In [1]: import numpy as np

In [2]: np.set_printoptions(suppress=True, linewidth=160)

In [3]: tidy = lambda a: np.round(a, 4) + 0

In [4]: F = np.load("x.npy")

In [5]: F
Out[5]: 
array([[-2.6782, -1.3   ,  1.4   ],
       [ 0.2493,  0.5   , -0.1   ],
       [ 1.5656,  1.6   , -0.8   ],
       [ 0.9908, -0.3   , -0.5   ],
       [-1.0093, -0.9   ,  0.5   ],
       [ 0.4215,  0.2   , -0.2   ],
       [-2.0572, -0.4   ,  1.    ],
       [ 1.2495,  0.3   , -0.6   ],
       [ 0.3362,  1.6   , -0.2   ],
       [ 3.7558, -0.3   , -1.9   ],
       [-2.3616, -1.    ,  1.2   ],
       [-0.429 ,  0.4   ,  0.2   ],
       [-0.3697,  0.5   ,  0.2   ],
       [ 1.7364,  0.2   , -0.9   ],
       [ 1.5362,  1.    , -0.8   ],
       [ 0.0739,  0.9   ,  0.    ],
       [-5.1729,  0.9   ,  2.6   ],
       [-0.2545,  1.8   ,  0.1   ],
       [ 1.4274,  0.5   , -0.7   ]])

In [6]: A2 = np.c_[F[:, :2] @ np.array([[-1, 3], [2, -1]]), np.array([1, -1, -2, -1, 2, -2, -1, 2, 2, 1, 1, -1, 1, 1, -2, -1, -1, 0, 1])]

In [7]: tidy(A2)
Out[7]: 
array([[  0.0782,  -6.7346,   1.    ],
       [  0.7507,   0.2479,  -1.    ],
       [  1.6344,   3.0968,  -2.    ],
       [ -1.5908,   3.2724,  -1.    ],
       [ -0.7907,  -2.1279,   2.    ],
       [ -0.0215,   1.0645,  -2.    ],
       [  1.2572,  -5.7716,  -1.    ],
       [ -0.6495,   3.4485,   2.    ],
       [  2.8638,  -0.5914,   2.    ],
       [ -4.3558,  11.5674,   1.    ],
       [  0.3616,  -6.0848,   1.    ],
       [  1.229 ,  -1.687 ,  -1.    ],
       [  1.3697,  -1.6091,   1.    ],
       [ -1.3364,   5.0092,   1.    ],
       [  0.4638,   3.6086,  -2.    ],
       [  1.7261,  -0.6783,  -1.    ],
       [  6.9729, -16.4187,  -1.    ],
       [  3.8545,  -2.5635,   0.    ],
       [ -0.4274,   3.7822,   1.    ]])

In [8]: np.linalg.matrix_rank(np.c_[F, A2])
Out[8]: np.int64(4)

In [9]: tidy(np.linalg.norm(np.linalg.qr(F)[0].T @ A2, axis=0) ** 2 / ((A2 ** 2).sum(axis=0) + 1e-12))
Out[9]: array([1.    , 1.    , 0.0983])

In [10]: tidy(np.linalg.lstsq(F, A2[:, 0])[0])
Out[10]: array([-1.,  2.,  0.])
